% python3 -q
>>> import numpy as np
>>> import numpy.linalg as la
>>> np.set_printoptions(precision=2, suppress=True, linewidth=120, floatmode="fixed")
>>> def rnd(a):
...     return np.round(a, 2) + 0
... 
>>> F = np.array([[2.0, 1.0, 0.0, 0.0, 0.0, 0.0],
...     [0.0, 2.0, 1.0, 0.0, 0.0, 0.0],
...     [0.0, 0.0, 2.0, 1.0, 0.0, 0.0],
...     [0.0, 0.0, 0.0, 2.0, 1.0, 0.0],
...     [0.0, 0.0, 0.0, 0.0, 2.0, 1.0],
...     [0.0, 0.0, 0.0, 0.0, 0.0, 2.0]])
>>> F
array([[2.00, 1.00, 0.00, 0.00, 0.00, 0.00],
       [0.00, 2.00, 1.00, 0.00, 0.00, 0.00],
       [0.00, 0.00, 2.00, 1.00, 0.00, 0.00],
       [0.00, 0.00, 0.00, 2.00, 1.00, 0.00],
       [0.00, 0.00, 0.00, 0.00, 2.00, 1.00],
       [0.00, 0.00, 0.00, 0.00, 0.00, 2.00]])
>>> r0 = np.array([-3, 8, 2, 2, 5, -7])
>>> M2 = F + np.outer(r0, np.eye(6)[0])
>>> rnd(la.det(M2) / la.det(F)), rnd(1 + la.solve(F, r0)[0])
(np.float64(-2.11), np.float64(-2.11))
>>> la.matrix_rank(M2 - F)
np.int64(1)
>>> rng = np.random.default_rng(1)
>>> J = rng.normal(size=(36, 4)) + 20 * np.array([2, 3, 1, 0])
>>> print(rnd(J))
[[40.35 60.82 20.33 -1.30]
 [40.91 60.45 19.46  0.58]
 [40.36 60.29 20.03  0.55]
 [39.26 59.84 19.52  0.60]
 [40.04 59.71 19.22 -0.26]
 [40.01 59.72 21.29  1.01]
 [37.29 58.11 19.83 -0.42]
 [40.21 60.22 22.12 -1.11]
 [39.62 62.04 20.65  0.66]
 [39.49 58.35 20.17  0.11]
 [38.77 59.32 19.93 -0.94]
 [39.90 60.10 20.04 -0.51]
 [40.59 60.89 20.32 -0.82]
 [40.73 59.50 20.88 -1.07]
 [40.91 59.98 18.75 -0.31]
 [40.05 60.27 19.02 -1.11]
 [40.20 59.53 20.24  0.76]
 [38.35 60.25 21.22 -0.30]
 [39.19 60.75 20.25  0.90]
 [39.65 58.52 19.89 -0.45]
 [40.78 60.19 18.37 -1.20]
 [40.88 60.68 19.36  0.00]
 [40.45 60.47 20.88  0.26]
 [39.91 59.74 21.06 -2.25]
 [39.86 60.03 18.57  0.33]
 [39.35 60.86 19.87  0.67]
 [41.22 60.38 19.12 -1.51]
 [41.75 59.89 19.31  0.14]
 [39.81 60.85 20.03  0.01]
 [39.29 60.47 18.97  0.67]
 [41.52 58.48 17.53  0.62]
 [42.55 59.00 18.75  0.59]
 [39.16 59.49 19.65  0.53]
 [39.59 60.28 19.82 -0.84]
 [39.68 59.05 20.01 -1.12]
 [38.91 61.46 19.95 -0.05]]
>>> C2 = np.cov(J, rowvar=False)
>>> print(np.argwhere(np.triu(np.abs(np.corrcoef(J.T)) > 0.8, 1)))
[]
>>> print(np.argsort(-J.std(axis=0).round(6), kind="stable"))
[0 2 1 3]
>>> rnd(np.median(J, axis=0))
array([39.96, 60.14, 19.91, -0.03])
>>> rnd(np.corrcoef(J[:, 3], J[:, 0])[0, 1])
np.float64(-0.01)
>>> print(rnd(np.polyfit(J[:, 3], J[:, 0], 1)))
[-0.01 40.02]
